>>> import numpy as np
>>> np.set_printoptions(precision=2, suppress=True, linewidth=120)
>>> X = np.loadtxt("out14.csv", delimiter=",")
>>> X
array([[ 21.,  12., -16., -20.,   4.,  -4., -12., -16., -12.,  -4.,  -8.],
       [ 12.,  14., -12., -15.,   3.,  -3.,  -9., -12.,  -9.,  -3.,  -6.],
       [-16., -12.,  21.,  20.,  -4.,   4.,  12.,  16.,  12.,   4.,   8.],
       [-20., -15.,  20.,  30.,  -5.,   5.,  15.,  20.,  15.,   5.,  10.],
       [  4.,   3.,  -4.,  -5.,   6.,  -1.,  -3.,  -4.,  -3.,  -1.,  -2.],
       [ -4.,  -3.,   4.,   5.,  -1.,   6.,   3.,   4.,   3.,   1.,   2.],
       [-12.,  -9.,  12.,  15.,  -3.,   3.,  14.,  12.,   9.,   3.,   6.],
       [-16., -12.,  16.,  20.,  -4.,   4.,  12.,  21.,  12.,   4.,   8.],
       [-12.,  -9.,  12.,  15.,  -3.,   3.,   9.,  12.,  14.,   3.,   6.],
       [ -4.,  -3.,   4.,   5.,  -1.,   1.,   3.,   4.,   3.,   6.,   2.],
       [ -8.,  -6.,   8.,  10.,  -2.,   2.,   6.,   8.,   6.,   2.,   9.]])
>>> X @ X
array([[ 1897.,  1404., -1872., -2340.,   468.,  -468., -1404., -1872., -1404.,  -468.,  -936.],
       [ 1404.,  1078., -1404., -1755.,   351.,  -351., -1053., -1404., -1053.,  -351.,  -702.],
       [-1872., -1404.,  1897.,  2340.,  -468.,   468.,  1404.,  1872.,  1404.,   468.,   936.],
       [-2340., -1755.,  2340.,  2950.,  -585.,   585.,  1755.,  2340.,  1755.,   585.,  1170.],
       [  468.,   351.,  -468.,  -585.,   142.,  -117.,  -351.,  -468.,  -351.,  -117.,  -234.],
       [ -468.,  -351.,   468.,   585.,  -117.,   142.,   351.,   468.,   351.,   117.,   234.],
       [-1404., -1053.,  1404.,  1755.,  -351.,   351.,  1078.,  1404.,  1053.,   351.,   702.],
       [-1872., -1404.,  1872.,  2340.,  -468.,   468.,  1404.,  1897.,  1404.,   468.,   936.],
       [-1404., -1053.,  1404.,  1755.,  -351.,   351.,  1053.,  1404.,  1078.,   351.,   702.],
       [ -468.,  -351.,   468.,   585.,  -117.,   117.,   351.,   468.,   351.,   142.,   234.],
       [ -936.,  -702.,   936.,  1170.,  -234.,   234.,   702.,   936.,   702.,   234.,   493.]])
>>> np.trace(X)
np.float64(162.0)
>>> np.allclose(X, X.T)
True
>>> ev, vecs = np.linalg.eigvalsh(X)
Traceback (most recent call last):
  File "<python-input-7>", line 1, in <module>
    ev, vecs = np.linalg.eigvalsh(X)
    ^^^^^^^^
ValueError: too many values to unpack (expected 2)
>>> ev, vecs = np.linalg.eigh(X)
>>> np.linalg.eigvalsh(X + 4 * np.eye(11))
array([  9.,   9.,   9.,   9.,   9.,   9.,   9.,   9.,   9.,   9., 116.])
>>> ev
array([  5.,   5.,   5.,   5.,   5.,   5.,   5.,   5.,   5.,   5., 112.])
>>> ev.sum(), np.trace(X)
(np.float64(162.0), np.float64(162.0))
>>> np.round(vecs.T @ X @ vecs, 2) + 0
array([[  5.,   0.,   0.,   0.,   0.,   0.,   0.,   0.,   0.,   0.,   0.],
       [  0.,   5.,   0.,   0.,   0.,   0.,   0.,   0.,   0.,   0.,   0.],
       [  0.,   0.,   5.,   0.,   0.,   0.,   0.,   0.,   0.,   0.,   0.],
       [  0.,   0.,   0.,   5.,   0.,   0.,   0.,   0.,   0.,   0.,   0.],
       [  0.,   0.,   0.,   0.,   5.,   0.,   0.,   0.,   0.,   0.,   0.],
       [  0.,   0.,   0.,   0.,   0.,   5.,   0.,   0.,   0.,   0.,   0.],
       [  0.,   0.,   0.,   0.,   0.,   0.,   5.,   0.,   0.,   0.,   0.],
       [  0.,   0.,   0.,   0.,   0.,   0.,   0.,   5.,   0.,   0.,   0.],
       [  0.,   0.,   0.,   0.,   0.,   0.,   0.,   0.,   5.,   0.,   0.],
       [  0.,   0.,   0.,   0.,   0.,   0.,   0.,   0.,   0.,   5.,   0.],
       [  0.,   0.,   0.,   0.,   0.,   0.,   0.,   0.,   0.,   0., 112.]])
>>> np.abs(vecs[:, -1])
array([0.39, 0.29, 0.39, 0.48, 0.1 , 0.1 , 0.29, 0.39, 0.29, 0.1 , 0.19])
>>> vecs @ np.diag(ev) @ vecs.T
array([[ 21.,  12., -16., -20.,   4.,  -4., -12., -16., -12.,  -4.,  -8.],
       [ 12.,  14., -12., -15.,   3.,  -3.,  -9., -12.,  -9.,  -3.,  -6.],
       [-16., -12.,  21.,  20.,  -4.,   4.,  12.,  16.,  12.,   4.,   8.],
       [-20., -15.,  20.,  30.,  -5.,   5.,  15.,  20.,  15.,   5.,  10.],
       [  4.,   3.,  -4.,  -5.,   6.,  -1.,  -3.,  -4.,  -3.,  -1.,  -2.],
       [ -4.,  -3.,   4.,   5.,  -1.,   6.,   3.,   4.,   3.,   1.,   2.],
       [-12.,  -9.,  12.,  15.,  -3.,   3.,  14.,  12.,   9.,   3.,   6.],
       [-16., -12.,  16.,  20.,  -4.,   4.,  12.,  21.,  12.,   4.,   8.],
       [-12.,  -9.,  12.,  15.,  -3.,   3.,   9.,  12.,  14.,   3.,   6.],
       [ -4.,  -3.,   4.,   5.,  -1.,   1.,   3.,   4.,   3.,   6.,   2.],
       [ -8.,  -6.,   8.,  10.,  -2.,   2.,   6.,   8.,   6.,   2.,   9.]])
